$ python -q
>>> import numpy as np
>>> np.set_printoptions(precision=1, suppress=True, linewidth=120, sign=" ")
>>> K = np.load("layer16.npy")
>>> K
array([[ 6, -6, -7,  7,  2],
       [-7,  0,  4,  4,  7],
       [-7, -7,  2, -9, -4],
       [ 5, -8,  5, -4, -2],
       [-6, -5,  1,  2,  2]])
>>> rng = np.random.default_rng(26)
>>> z = rng.permutation(5)
>>> z
array([ 0,  3,  2,  1,  4])
>>> A2 = K[z][:, z]
>>> np.allclose(A2, K)
False
>>> np.round(np.linalg.det(A2), 1), np.round(np.linalg.det(K[z]), 1)
(np.float64(28279.0), np.float64(-28279.0))
>>> np.trace(A2)
np.int64(6)
>>> np.sort(np.abs(np.linalg.eigvals(A2)))
array([  2.9,   4.8,  11.6,  11.6,  15. ])
>>> G = K.T @ K
>>> np.linalg.eigvalsh(G)[::-1]
array([ 297.4,  210.1,  143.9,   53.9,    1.6])
>>> G
array([[195,   3, -65,  45, -31],
       [  3, 174, -17,  43,  22],
       [-65, -17,  95, -69,  -2],
       [ 45,  43, -69, 166,  90],
       [-31,  22,  -2,  90,  77]])
>>> (K @ K.T).shape
(5, 5)
>>> np.diag(G)
array([ 195,  174,   95,  166,   77])
>>> np.linalg.svd(K, compute_uv=False) ** 2
array([ 297.4,  210.1,  143.9,   53.9,    1.6])
>>> blk = np.stack([K, -1 * K, K[::-1]])
>>> np.linalg.matrix_rank(blk)
array([ 5,  5,  5])
>>> np.einsum("bij,cij->bc", blk, blk)
array([[ 707, -707,  119],
       [-707,  707, -119],
       [ 119, -119,  707]])
>>> blk.sum(axis=0)
array([[-6, -5,  1,  2,  2],
       [ 5, -8,  5, -4, -2],
       [-7, -7,  2, -9, -4],
       [-7,  0,  4,  4,  7],
       [ 6, -6, -7,  7,  2]])
>>> np.linalg.matrix_rank(blk.reshape(3, -1))
np.int64(2)
>>> blk.shape
(3, 5, 5)
>>> np.linalg.norm(blk, axis=(1, 2))
array([ 26.6,  26.6,  26.6])
>>> np.linalg.det(blk)
array([ 28279., -28279.,  28279.])
>>> w1 = np.array([[1, 1, 1, 1],
...     [-1, 2, -2, -1],
...     [-2, -4, -5, -5],
...     [5, -3, -2, 0],
...     [2, 1, 4, 5]])
>>> b = np.array([1, 1, 0, 4])
>>> H = np.maximum(K @ w1 + b, 0)
>>> H
array([[ 66,   4,  47,  61],
       [ 20,   0,   0,  12],
       [  0,   0,   0,   0],
       [  0,   0,   0,   0],
       [ 12,   0,   3,   8]])
>>> np.linalg.matrix_rank(H)
np.int64(3)
>>> Z = np.array([[2, 6], [1, 6], [9, 0], [2, 3]])
>>> (H @ Z).round(6).argmax(axis=1)
array([ 0,  1,  0,  0,  1])
>>> w1 @ Z
array([[ 14,  15],
       [-20,   3],
       [-63, -51],
       [-11,  12],
       [ 51,  33]])
